>>> import numpy as np
>>> np.set_printoptions(precision=1, suppress=True, linewidth=200, floatmode="fixed")
>>> tidy = lambda a: np.round(a, 1) + 0
>>> feats = np.load("out17.npy")
>>> feats
array([[ 0.3, -3.0,  2.0, -2.0,  1.0,  2.0,  2.0,  2.0, -1.0],
       [-2.0, -1.7, -1.0,  0.0, -1.0,  3.0,  3.0,  0.0, -1.0],
       [-2.0, -3.0,  1.3, -2.0, -1.0,  0.0, -1.0,  3.0,  3.0],
       [ 0.0,  2.0,  2.0,  0.3,  0.0,  1.0,  1.0, -2.0,  3.0],
       [ 2.0, -2.0,  3.0,  0.0, -1.7,  0.0, -3.0,  3.0,  1.0],
       [ 1.0,  0.0,  0.0, -1.0, -2.0, -1.7,  1.0,  1.0,  1.0],
       [-3.0,  1.0,  2.0,  3.0,  2.0, -1.0,  2.3,  0.0,  0.0],
       [ 0.0, -3.0,  0.0,  1.0, -1.0, -3.0, -2.0, -1.7,  2.0],
       [ 0.0, -3.0,  2.0, -2.0,  1.0,  2.0,  2.0,  2.0, -0.7]])
>>> tidy(np.linalg.norm(feats[1] - feats[2]))
np.float64(7.8)
>>> tidy(np.linalg.norm(feats, 2))
np.float64(9.6)
>>> tidy(np.linalg.norm(feats, "nuc"))
np.float64(41.9)
>>> ang = np.radians(135)
>>> R = np.eye(9)
>>> R[7, 7] = R[0, 0] = np.cos(ang)
>>> R[7, 0], R[0, 7] = -np.sin(ang), np.sin(ang)
>>> tidy(R)
array([[-0.7,  0.0,  0.0,  0.0,  0.0,  0.0,  0.0,  0.7,  0.0],
       [ 0.0,  1.0,  0.0,  0.0,  0.0,  0.0,  0.0,  0.0,  0.0],
       [ 0.0,  0.0,  1.0,  0.0,  0.0,  0.0,  0.0,  0.0,  0.0],
       [ 0.0,  0.0,  0.0,  1.0,  0.0,  0.0,  0.0,  0.0,  0.0],
       [ 0.0,  0.0,  0.0,  0.0,  1.0,  0.0,  0.0,  0.0,  0.0],
       [ 0.0,  0.0,  0.0,  0.0,  0.0,  1.0,  0.0,  0.0,  0.0],
       [ 0.0,  0.0,  0.0,  0.0,  0.0,  0.0,  1.0,  0.0,  0.0],
       [-0.7,  0.0,  0.0,  0.0,  0.0,  0.0,  0.0, -0.7,  0.0],
       [ 0.0,  0.0,  0.0,  0.0,  0.0,  0.0,  0.0,  0.0,  1.0]])
>>> other = feats @ R.T
>>> tidy(np.linalg.det(R)), tidy(np.trace(R))
(np.float64(1.0), np.float64(5.6))
>>> tidy(np.linalg.svd(feats, compute_uv=False)), tidy(np.linalg.svd(other, compute_uv=False))
(array([9.6, 8.5, 5.9, 4.8, 4.3, 3.3, 3.0, 2.6, 0.0]), array([9.6, 8.5, 5.9, 4.8, 4.3, 3.3, 3.0, 2.6, 0.0]))
>>> tidy(np.abs(other - feats).max(axis=0))
array([5.5, 0.0, 0.0, 0.0, 0.0, 0.0, 0.0, 6.5, 0.0])
>>> np.allclose(np.linalg.norm(feats, axis=1), np.linalg.norm(other, axis=1))
True
>>> np.allclose(feats @ feats.T, other @ other.T)
True
>>> tidy(other)
array([[ 1.2, -3.0,  2.0, -2.0,  1.0,  2.0,  2.0, -1.6, -1.0],
       [ 1.4, -1.7, -1.0,  0.0, -1.0,  3.0,  3.0,  1.4, -1.0],
       [ 3.5, -3.0,  1.3, -2.0, -1.0,  0.0, -1.0, -0.7,  3.0],
       [-1.4,  2.0,  2.0,  0.3,  0.0,  1.0,  1.0,  1.4,  3.0],
       [ 0.7, -2.0,  3.0,  0.0, -1.7,  0.0, -3.0, -3.5,  1.0],
       [ 0.0,  0.0,  0.0, -1.0, -2.0, -1.7,  1.0, -1.4,  1.0],
       [ 2.1,  1.0,  2.0,  3.0,  2.0, -1.0,  2.3,  2.1,  0.0],
       [-1.2, -3.0,  0.0,  1.0, -1.0, -3.0, -2.0,  1.2,  2.0],
       [ 1.4, -3.0,  2.0, -2.0,  1.0,  2.0,  2.0, -1.4, -0.7]])
>>> q, vecs = np.linalg.qr(R[:, :1])[0], np.linalg.qr(R[:, 1:])[0]
>>> sv = np.linalg.svd(q.T @ vecs, compute_uv=False)
>>> tidy(sv)
array([0.0])
>>> (sv > 0.9).sum()
np.int64(0)
>>> tidy(np.linalg.norm(q @ q.T - vecs @ vecs.T, 2))
np.float64(1.0)
>>> np.degrees(np.arccos(sv.clip(0, 1)))
array([90.0])
>>> arr = np.loadtxt("arr.csv", delimiter=",")
>>> arr
array([[0.0, 0.0, 0.0, 0.0, 0.0, 0.0, 0.0],
       [0.0, 0.0, 1.0, 0.0, 0.0, 1.0, 1.0],
       [0.0, 1.0, 0.0, 0.0, 0.0, 0.0, 1.0],
       [0.0, 0.0, 0.0, 0.0, 0.0, 1.0, 1.0],
       [0.0, 0.0, 0.0, 0.0, 0.0, 0.0, 0.0],
       [0.0, 1.0, 0.0, 1.0, 0.0, 0.0, 1.0],
       [0.0, 1.0, 1.0, 1.0, 0.0, 1.0, 0.0]])
>>> G = arr.T @ arr
>>> (arr @ arr.T).shape
(7, 7)
>>> np.linalg.matrix_rank(G)
np.int64(5)
>>> arr.shape
(7, 7)
>>> np.unravel_index(np.abs(arr).argmax(), arr.shape)
(np.int64(1), np.int64(2))
>>> tidy(arr.mean(axis=0))
array([0.0, 0.4, 0.3, 0.3, 0.0, 0.4, 0.6])
>>> arr.sum(axis=0)
array([0.0, 3.0, 2.0, 2.0, 0.0, 3.0, 4.0])
>>> np.diff(arr, axis=0)
array([[ 0.0,  0.0,  1.0,  0.0,  0.0,  1.0,  1.0],
       [ 0.0,  1.0, -1.0,  0.0,  0.0, -1.0,  0.0],
       [ 0.0, -1.0,  0.0,  0.0,  0.0,  1.0,  0.0],
       [ 0.0,  0.0,  0.0,  0.0,  0.0, -1.0, -1.0],
       [ 0.0,  1.0,  0.0,  1.0,  0.0,  0.0,  1.0],
       [ 0.0,  0.0,  1.0,  0.0,  0.0,  1.0, -1.0]])
>>> tidy(np.linalg.norm(arr))
np.float64(3.7)
>>> np.count_nonzero(arr)
np.int64(14)
>>> np.abs(arr).max()
np.float64(1.0)
>>> w, vecs = np.linalg.eigh(arr)
>>> x = np.array([8, -5, -7, 4, 2, -6, 6])
>>> np.abs(arr).sum(axis=1).max(), tidy(np.abs(w).max())
(np.float64(4.0), np.float64(2.9))
>>> tidy(vecs * np.abs(w) @ vecs.T)
array([[0.0, 0.0, 0.0, 0.0, 0.0, 0.0, 0.0],
       [0.0, 1.5, 0.2, 0.7, 0.0, 0.1, 0.5],
       [0.0, 0.2, 1.2, 0.3, 0.0, 0.7, 0.2],
       [0.0, 0.7, 0.3, 1.2, 0.0, 0.2, 0.2],
       [0.0, 0.0, 0.0, 0.0, 0.0, 0.0, 0.0],
       [0.0, 0.1, 0.7, 0.2, 0.0, 1.5, 0.5],
       [0.0, 0.5, 0.2, 0.2, 0.0, 0.5, 1.8]])
>>> x @ arr @ x
np.float64(-86.0)
>>> tidy(x @ arr @ x / (x @ x)), tidy(w[0]), tidy(w[-1])
(np.float64(-0.4), np.float64(-1.6), np.float64(2.9))
>>> J = np.load("sample12.npy")
>>> J
array([[ 3.0,  1.5, -0.2, -0.1],
       [ 1.0,  0.5, -0.7,  0.0],
       [-0.3, -0.1,  0.2, -1.2],
       [ 1.6,  0.8,  0.9,  1.5],
       [-1.2, -0.6,  0.3, -0.3],
       [-0.4, -0.2,  0.4, -0.7],
       [-2.9, -1.5,  0.0,  1.0],
       [-1.4, -0.7, -0.1, -0.8],
       [ 2.3,  1.1,  0.4, -0.1],
       [-4.2, -2.1, -0.6,  0.8],
       [ 0.8,  0.3,  0.0, -2.0],
       [ 0.2,  0.1, -2.4,  0.0],
       [-5.8, -2.9,  1.3,  0.2],
       [ 0.0,  0.0, -0.3,  0.3],
       [ 3.5,  1.8, -0.9,  0.3],
       [ 2.2,  1.1,  0.4, -1.5],
       [ 1.1,  0.5, -1.2,  0.2],
       [-0.4, -0.2,  1.3, -2.0],
       [ 0.1,  0.1,  0.2,  0.1],
       [-1.3, -0.6,  0.2,  0.8],
       [ 1.8,  0.9, -1.1, -1.2],
       [ 1.5,  0.8,  0.1, -1.4],
       [ 0.1,  0.0,  0.3, -1.0],
       [ 1.1,  0.6,  0.2,  0.0],
       [ 1.0,  0.5,  1.4, -1.2],
       [-0.7, -0.4,  0.1,  0.0],
       [-1.8, -0.9, -1.6, -0.2],
       [-0.4, -0.2, -0.3, -0.1],
       [ 2.3,  1.2, -0.6, -0.1],
       [ 1.1,  0.6, -0.9, -0.6],
       [ 0.8,  0.4, -2.1,  0.5],
       [-2.3, -1.0,  0.1,  1.3],
       [-2.9, -1.4, -1.2, -0.3],
       [ 2.0,  1.0,  0.6, -0.6],
       [-2.0, -1.1, -0.4,  0.4]])
>>> idx = J[:, 2] > np.median(J[:, 2])
>>> u = J[idx].mean(axis=0) - J[~idx].mean(axis=0)
>>> idx.astype(int)
array([0, 0, 1, 1, 1, 1, 0, 0, 1, 0, 0, 0, 1, 0, 0, 1, 0, 1, 1, 1, 0, 1, 1, 1, 1, 1, 0, 0, 0, 0, 0, 1, 0, 1, 0])
>>> tidy((((J - J.mean(axis=0)) @ u > 0) == idx).mean())
np.float64(0.9)
>>> tidy(u)
array([ 0.0,  0.0,  1.3, -0.3])
>>> np.argsort(-np.abs(u).round(6), kind="stable")
array([2, 3, 0, 1])
